$ ipython --no-banner

In [1]: import numpy as np

In [2]: import numpy.linalg as la

In [3]: np.set_printoptions(suppress=True, linewidth=100)

In [4]: rd = lambda a: np.round(a, 2) + 0

In [5]: mat = np.load("sample12.npy")

In [6]: mat
Out[6]: 
array([[ 0.2 ,  1.6 ,  0.8 ,  1.  ,  0.6 ,  1.13],
       [-1.3 , -2.3 ,  0.5 , -0.1 , -0.5 , -0.97],
       [-2.3 , -0.7 , -0.6 , -1.8 , -0.6 , -1.31],
       [-0.4 ,  0.2 ,  0.  ,  0.4 ,  0.  ,  0.02],
       [ 0.9 , -0.5 ,  0.  ,  1.3 , -1.1 , -2.03],
       [ 0.3 , -0.2 , -0.2 , -0.3 ,  0.5 ,  1.02],
       [ 1.7 ,  0.8 ,  1.2 , -0.3 , -1.2 , -2.35],
       [-0.9 , -0.2 , -1.  ,  0.4 ,  0.9 ,  1.7 ],
       [ 0.1 ,  1.  , -0.7 ,  0.6 , -0.9 , -1.86],
       [-3.  , -1.9 ,  1.  ,  0.7 , -1.9 , -3.84],
       [ 1.2 ,  0.1 ,  1.7 ,  0.5 , -0.7 , -1.46],
       [ 0.9 , -0.4 , -1.3 , -0.8 , -0.5 , -1.  ],
       [-0.4 ,  0.  , -0.2 ,  1.  , -1.  , -1.99],
       [-2.4 , -1.4 , -0.8 ,  1.  , -0.8 , -1.49],
       [ 1.3 , -0.7 , -1.  ,  0.  ,  1.7 ,  3.4 ],
       [-2.  , -0.3 , -1.4 , -0.7 ,  1.6 ,  3.24],
       [-1.4 ,  2.2 , -0.8 ,  0.5 ,  0.1 ,  0.16],
       [ 0.5 , -1.2 , -1.3 ,  0.6 , -0.4 , -0.84],
       [ 0.  ,  1.2 , -0.2 ,  0.  , -0.1 , -0.25],
       [ 0.9 , -1.8 , -0.7 , -0.1 , -0.5 , -0.92],
       [ 0.7 ,  0.7 , -0.1 ,  0.5 ,  1.3 ,  2.5 ],
       [-0.8 ,  1.1 ,  1.5 ,  0.7 , -1.9 , -3.8 ],
       [-0.2 , -0.3 , -0.7 ,  1.8 ,  0.5 ,  0.78],
       [ 0.9 ,  0.3 , -2.5 , -2.8 ,  1.4 ,  2.82],
       [ 1.8 ,  1.6 , -0.5 , -0.7 ,  0.3 ,  0.69],
       [ 0.9 , -0.6 , -2.4 , -0.4 , -0.7 , -1.43],
       [ 2.4 ,  0.3 ,  1.  , -0.6 ,  1.7 ,  3.42],
       [-1.2 ,  1.1 ,  0.6 , -0.5 ,  0.7 ,  1.54],
       [ 2.1 , -0.8 , -0.1 ,  0.6 ,  0.8 ,  1.45],
       [ 0.5 ,  2.4 ,  0.6 ,  2.3 ,  1.3 ,  2.63],
       [ 0.  ,  1.  , -1.6 ,  0.2 ,  1.3 ,  2.45],
       [-0.7 , -0.9 , -0.2 , -2.7 ,  1.6 ,  3.06],
       [-0.2 , -0.8 ,  0.4 , -0.4 , -0.1 , -0.26],
       [-1.6 ,  0.2 ,  0.7 , -1.1 , -1.  , -2.02],
       [ 0.  , -0.5 , -1.4 , -0.7 , -1.1 , -2.22],
       [-1.1 ,  0.6 , -0.1 , -0.1 , -0.2 , -0.37],
       [ 0.3 ,  1.1 , -0.5 , -1.6 ,  0.3 ,  0.63]])

In [7]: dist = la.norm(mat[:, None] - mat[None], axis=-1)

In [8]: dist[8].round(6).argsort(kind="stable")[:4]
Out[8]: array([ 8, 12, 18,  4])

In [9]: [round(float(x), 2) for x in la.svd(mat, compute_uv=False)[:3]]
Out[9]: [14.19, 7.95, 6.82]

In [10]: la.cond(mat) > 100
Out[10]: np.False_

In [11]: la.matrix_rank(mat, rtol=0.1)
Out[11]: np.int64(5)

In [12]: round(np.log10(la.cond(mat)))
Out[12]: 2

In [13]: rng = np.random.default_rng(731)

In [14]: idx = rng.permutation(6)

In [15]: out = mat[:, idx] * rng.choice([-1, 1], 6)

In [16]: out
Out[16]: 
array([[ 1.6 , -0.2 ,  0.8 , -1.  , -1.13, -0.6 ],
       [-2.3 ,  1.3 ,  0.5 ,  0.1 ,  0.97,  0.5 ],
       [-0.7 ,  2.3 , -0.6 ,  1.8 ,  1.31,  0.6 ],
       [ 0.2 ,  0.4 ,  0.  , -0.4 , -0.02, -0.  ],
       [-0.5 , -0.9 ,  0.  , -1.3 ,  2.03,  1.1 ],
       [-0.2 , -0.3 , -0.2 ,  0.3 , -1.02, -0.5 ],
       [ 0.8 , -1.7 ,  1.2 ,  0.3 ,  2.35,  1.2 ],
       [-0.2 ,  0.9 , -1.  , -0.4 , -1.7 , -0.9 ],
       [ 1.  , -0.1 , -0.7 , -0.6 ,  1.86,  0.9 ],
       [-1.9 ,  3.  ,  1.  , -0.7 ,  3.84,  1.9 ],
       [ 0.1 , -1.2 ,  1.7 , -0.5 ,  1.46,  0.7 ],
       [-0.4 , -0.9 , -1.3 ,  0.8 ,  1.  ,  0.5 ],
       [ 0.  ,  0.4 , -0.2 , -1.  ,  1.99,  1.  ],
       [-1.4 ,  2.4 , -0.8 , -1.  ,  1.49,  0.8 ],
       [-0.7 , -1.3 , -1.  , -0.  , -3.4 , -1.7 ],
       [-0.3 ,  2.  , -1.4 ,  0.7 , -3.24, -1.6 ],
       [ 2.2 ,  1.4 , -0.8 , -0.5 , -0.16, -0.1 ],
       [-1.2 , -0.5 , -1.3 , -0.6 ,  0.84,  0.4 ],
       [ 1.2 , -0.  , -0.2 , -0.  ,  0.25,  0.1 ],
       [-1.8 , -0.9 , -0.7 ,  0.1 ,  0.92,  0.5 ],
       [ 0.7 , -0.7 , -0.1 , -0.5 , -2.5 , -1.3 ],
       [ 1.1 ,  0.8 ,  1.5 , -0.7 ,  3.8 ,  1.9 ],
       [-0.3 ,  0.2 , -0.7 , -1.8 , -0.78, -0.5 ],
       [ 0.3 , -0.9 , -2.5 ,  2.8 , -2.82, -1.4 ],
       [ 1.6 , -1.8 , -0.5 ,  0.7 , -0.69, -0.3 ],
       [-0.6 , -0.9 , -2.4 ,  0.4 ,  1.43,  0.7 ],
       [ 0.3 , -2.4 ,  1.  ,  0.6 , -3.42, -1.7 ],
       [ 1.1 ,  1.2 ,  0.6 ,  0.5 , -1.54, -0.7 ],
       [-0.8 , -2.1 , -0.1 , -0.6 , -1.45, -0.8 ],
       [ 2.4 , -0.5 ,  0.6 , -2.3 , -2.63, -1.3 ],
       [ 1.  , -0.  , -1.6 , -0.2 , -2.45, -1.3 ],
       [-0.9 ,  0.7 , -0.2 ,  2.7 , -3.06, -1.6 ],
       [-0.8 ,  0.2 ,  0.4 ,  0.4 ,  0.26,  0.1 ],
       [ 0.2 ,  1.6 ,  0.7 ,  1.1 ,  2.02,  1.  ],
       [-0.5 , -0.  , -1.4 ,  0.7 ,  2.22,  1.1 ],
       [ 0.6 ,  1.1 , -0.1 ,  0.1 ,  0.37,  0.2 ],
       [ 1.1 , -0.3 , -0.5 ,  1.6 , -0.63, -0.3 ]])

In [17]: U, _, Vt = la.svd(mat.T @ out)

In [18]: rd(U @ Vt)
Out[18]: 
array([[ 0., -1.,  0.,  0.,  0.,  0.],
       [ 1.,  0.,  0.,  0.,  0.,  0.],
       [ 0.,  0.,  1.,  0.,  0.,  0.],
       [ 0.,  0.,  0., -1.,  0.,  0.],
       [ 0.,  0.,  0.,  0.,  0., -1.],
       [ 0.,  0.,  0.,  0., -1.,  0.]])

In [19]: rd(la.lstsq(mat, out)[0])
Out[19]: 
array([[ 0., -1.,  0.,  0.,  0.,  0.],
       [ 1.,  0.,  0.,  0.,  0.,  0.],
       [ 0.,  0.,  1.,  0.,  0.,  0.],
       [ 0.,  0.,  0., -1.,  0.,  0.],
       [ 0.,  0.,  0.,  0.,  0., -1.],
       [ 0.,  0.,  0.,  0., -1.,  0.]])

In [20]: proj = mat @ la.solve(mat.T @ mat, mat.T)

In [21]: rd(proj @ mat[:, 2])
Out[21]: 
array([ 0.8,  0.5, -0.6,  0. ,  0. , -0.2,  1.2, -1. , -0.7,  1. ,  1.7, -1.3, -0.2, -0.8, -1. ,
       -1.4, -0.8, -1.3, -0.2, -0.7, -0.1,  1.5, -0.7, -2.5, -0.5, -2.4,  1. ,  0.6, -0.1,  0.6,
       -1.6, -0.2,  0.4,  0.7, -1.4, -0.1, -0.5])

In [22]: rd(np.trace(proj))
Out[22]: np.float64(6.0)

In [23]: out = np.array([[-1, 0, -2],
    ...:     [1, -2, 2],
    ...:     [2, 3, -3],
    ...:     [-1, 1, 3],
    ...:     [2, -1, 3],
    ...:     [-3, 2, -3]])

In [24]: la.matrix_rank(mat @ out)
Out[24]: np.int64(3)

In [25]: la.matrix_rank(np.vstack([mat, out.T]))
Out[25]: np.int64(6)

In [26]: J = np.loadtxt("run5.csv", delimiter=",")

In [27]: rd(J)
Out[27]: 
array([[0.03, 0.1 , 0.01, 0.1 , 0.03, 0.03, 0.01, 0.04, 0.06],
       [0.1 , 0.35, 0.03, 0.35, 0.1 , 0.1 , 0.03, 0.16, 0.22],
       [0.01, 0.03, 0.  , 0.03, 0.01, 0.01, 0.  , 0.01, 0.02],
       [0.1 , 0.35, 0.03, 0.35, 0.1 , 0.1 , 0.03, 0.16, 0.22],
       [0.03, 0.1 , 0.01, 0.1 , 0.03, 0.03, 0.01, 0.04, 0.06],
       [0.03, 0.1 , 0.01, 0.1 , 0.03, 0.03, 0.01, 0.04, 0.06],
       [0.01, 0.03, 0.  , 0.03, 0.01, 0.01, 0.  , 0.01, 0.02],
       [0.04, 0.16, 0.01, 0.16, 0.04, 0.04, 0.01, 0.07, 0.1 ],
       [0.06, 0.22, 0.02, 0.22, 0.06, 0.06, 0.02, 0.1 , 0.14]])

In [28]: np.trace(J)
Out[28]: np.float64(1.0)

In [29]: np.allclose(J @ J.T, J.T @ J)
Out[29]: True

In [30]: ev, evecs = la.eigh(J)

In [31]: (ev > 1e-8).sum(), (ev < -1e-8).sum()
Out[31]: (np.int64(1), np.int64(0))

In [32]: rd(la.eigvalsh(J + 2 * np.eye(9)))
Out[32]: array([2., 2., 2., 2., 2., 2., 2., 2., 3.])

In [33]: rd(ev)
Out[33]: array([0., 0., 0., 0., 0., 0., 0., 0., 1.])

In [34]: rd(evecs @ np.diag(ev) @ evecs.T)
Out[34]: 
array([[0.03, 0.1 , 0.01, 0.1 , 0.03, 0.03, 0.01, 0.04, 0.06],
       [0.1 , 0.35, 0.03, 0.35, 0.1 , 0.1 , 0.03, 0.16, 0.22],
       [0.01, 0.03, 0.  , 0.03, 0.01, 0.01, 0.  , 0.01, 0.02],
       [0.1 , 0.35, 0.03, 0.35, 0.1 , 0.1 , 0.03, 0.16, 0.22],
       [0.03, 0.1 , 0.01, 0.1 , 0.03, 0.03, 0.01, 0.04, 0.06],
       [0.03, 0.1 , 0.01, 0.1 , 0.03, 0.03, 0.01, 0.04, 0.06],
       [0.01, 0.03, 0.  , 0.03, 0.01, 0.01, 0.  , 0.01, 0.02],
       [0.04, 0.16, 0.01, 0.16, 0.04, 0.04, 0.01, 0.07, 0.1 ],
       [0.06, 0.22, 0.02, 0.22, 0.06, 0.06, 0.02, 0.1 , 0.14]])

In [35]: np.unique(ev.round(6) + 0, return_counts=True)[1]
Out[35]: array([8, 1])

In [36]: rd(np.abs(evecs[:, -1]))
Out[36]: array([0.16, 0.59, 0.05, 0.59, 0.16, 0.16, 0.05, 0.27, 0.38])

In [37]: rd(ev.sum()), np.trace(J)
Out[37]: (np.float64(1.0), np.float64(1.0))

In [38]: U, s, Vt = la.svd(J)

In [39]: evecs = Vt[:(s > 1e-8).sum()]

In [40]: x = J[7] + 3 * J[6] + rng.integers(2) * np.eye(9)[8]

In [41]: rd(x)
Out[41]: array([0.07, 0.26, 0.02, 0.26, 0.07, 0.07, 0.02, 0.12, 1.16])

In [42]: rd(np.diag(evecs.T @ evecs))
Out[42]: array([0.03, 0.35, 0.  , 0.35, 0.03, 0.03, 0.  , 0.07, 0.14])

In [43]: np.allclose(evecs.T @ evecs @ x, x)
Out[43]: False

In [44]: rd(la.norm(x - evecs.T @ evecs @ x))
Out[44]: np.float64(0.93)

In [45]: ev, evecs = la.eigh(J)

In [46]: x = np.array([4, 2, 2, 1, 0, 3, 4, 1, 4])

In [47]: rd(x @ J @ x / (x @ x)), rd(ev[0]), rd(ev[-1])
Out[47]: (np.float64(0.37), np.float64(0.0), np.float64(1.0))

In [48]: rd(np.abs(J).sum(axis=1).max()), rd(np.abs(ev).max())
Out[48]: (np.float64(1.43), np.float64(1.0))

In [49]: out = np.array([[4, 1, 1, 3, 0, 9, 1],
    ...:     [3, 7, 0, 6, 9, 4, 5],
    ...:     [8, 3, 9, 4, 2, 0, 1],
    ...:     [8, 1, 5, 4, 0, 6, 9],
    ...:     [6, 0, 8, 6, 8, 9, 0],
    ...:     [7, 6, 4, 1, 8, 5, 2],
    ...:     [6, 0, 8, 5, 0, 0, 8]])

In [50]: X = out + out.T

In [51]: X
Out[51]: 
array([[ 8,  4,  9, 11,  6, 16,  7],
       [ 4, 14,  3,  7,  9, 10,  5],
       [ 9,  3, 18,  9, 10,  4,  9],
       [11,  7,  9,  8,  6,  7, 14],
       [ 6,  9, 10,  6, 16, 17,  0],
       [16, 10,  4,  7, 17, 10,  2],
       [ 7,  5,  9, 14,  0,  2, 16]])

In [52]: idx = rng.permutation(7)

In [53]: idx
Out[53]: array([2, 3, 4, 1, 5, 6, 0])

In [54]: out = X[idx][:, idx]

In [55]: rd(np.sort(np.abs(la.eigvals(out))))
Out[55]: array([ 0.78,  4.17,  7.94, 11.65, 12.75, 23.83, 60.52])

In [56]: np.trace(out)
Out[56]: np.int64(90)

In [57]: np.allclose(out, X)
Out[57]: False

In [58]: def softmax(z):
    ...:     e = np.exp(z - z.max(axis=-1, keepdims=True))
    ...:     return e / e.sum(axis=-1, keepdims=True)
    ...: 

In [59]: rd(softmax(X).sum(axis=1))
Out[59]: array([1., 1., 1., 1., 1., 1., 1.])

In [60]: rd(softmax(X[3]))
Out[60]: array([0.05, 0.  , 0.01, 0.  , 0.  , 0.  , 0.94])

In [61]: att = X @ X.T / np.sqrt(7)

In [62]: rd(softmax(att)[3] @ X)
Out[62]: array([11.,  7.,  9.,  8.,  6.,  7., 14.])

In [63]: rd(softmax(att))
Out[63]: 
array([[1.  , 0.  , 0.  , 0.  , 0.  , 0.  , 0.  ],
       [0.  , 0.  , 0.  , 0.  , 0.95, 0.05, 0.  ],
       [0.  , 0.  , 1.  , 0.  , 0.  , 0.  , 0.  ],
       [0.  , 0.  , 0.  , 1.  , 0.  , 0.  , 0.  ],
       [0.  , 0.  , 0.  , 0.  , 1.  , 0.  , 0.  ],
       [0.  , 0.  , 0.  , 0.  , 0.  , 1.  , 0.  ],
       [0.  , 0.  , 0.  , 0.  , 0.  , 0.  , 1.  ]])

In [64]: rd(softmax(att + np.triu(np.full(att.shape, -np.inf), 1)))
Out[64]: 
array([[1., 0., 0., 0., 0., 0., 0.],
       [0., 1., 0., 0., 0., 0., 0.],
       [0., 0., 1., 0., 0., 0., 0.],
       [0., 0., 0., 1., 0., 0., 0.],
       [0., 0., 0., 0., 1., 0., 0.],
       [0., 0., 0., 0., 0., 1., 0.],
       [0., 0., 0., 0., 0., 0., 1.]])

In [65]: rd(la.norm(X, 1)), rd(la.norm(X, np.inf))
Out[65]: (np.float64(66.0), np.float64(66.0))

In [66]: rd(la.norm(X, 2))
Out[66]: np.float64(60.52)

In [67]: rd(la.norm(X, axis=1))
Out[67]: array([24.96, 21.82, 26.31, 24.41, 28.25, 28.53, 24.72])

In [68]: rd(la.norm(X, "nuc"))
Out[68]: np.float64(121.64)

In [69]: rd(la.norm(X) ** 2 / la.norm(X, 2) ** 2)
Out[69]: np.float64(1.26)

In [70]: rd(la.norm(X, axis=0))
Out[70]: array([24.96, 21.82, 26.31, 24.41, 28.25, 28.53, 24.72])

In [71]: rd(la.norm(X[4] - X[2]))
Out[71]: np.float64(20.1)

In [72]: la.matrix_power(X, 3)
Out[72]: 
array([[33122, 27296, 33688, 32893, 35410, 37039, 27182],
       [27296, 24190, 26207, 26299, 30696, 31267, 20887],
       [33688, 26207, 35706, 33483, 34667, 34593, 29116],
       [32893, 26299, 33483, 32914, 33071, 33790, 29032],
       [35410, 30696, 34667, 33071, 41632, 41890, 24711],
       [37039, 31267, 34593, 33790, 41890, 41012, 26100],
       [27182, 20887, 29116, 29032, 24711, 26100, 27536]])

In [73]: np.trace(X)
Out[73]: np.int64(90)

In [74]: X @ X
Out[74]: 
array([[623, 441, 532, 531, 608, 557, 455],
       [441, 476, 370, 419, 536, 528, 323],
       [532, 370, 692, 568, 543, 537, 518],
       [531, 419, 568, 596, 482, 538, 543],
       [608, 536, 543, 482, 798, 710, 295],
       [557, 528, 537, 538, 710, 814, 348],
       [455, 323, 518, 543, 295, 348, 611]])

In [75]: (X + X.T) / 2
Out[75]: 
array([[ 8.,  4.,  9., 11.,  6., 16.,  7.],
       [ 4., 14.,  3.,  7.,  9., 10.,  5.],
       [ 9.,  3., 18.,  9., 10.,  4.,  9.],
       [11.,  7.,  9.,  8.,  6.,  7., 14.],
       [ 6.,  9., 10.,  6., 16., 17.,  0.],
       [16., 10.,  4.,  7., 17., 10.,  2.],
       [ 7.,  5.,  9., 14.,  0.,  2., 16.]])

In [76]: rd(np.sort(np.abs(la.eigvals(X))))
Out[76]: array([ 0.78,  4.17,  7.94, 11.65, 12.75, 23.83, 60.52])
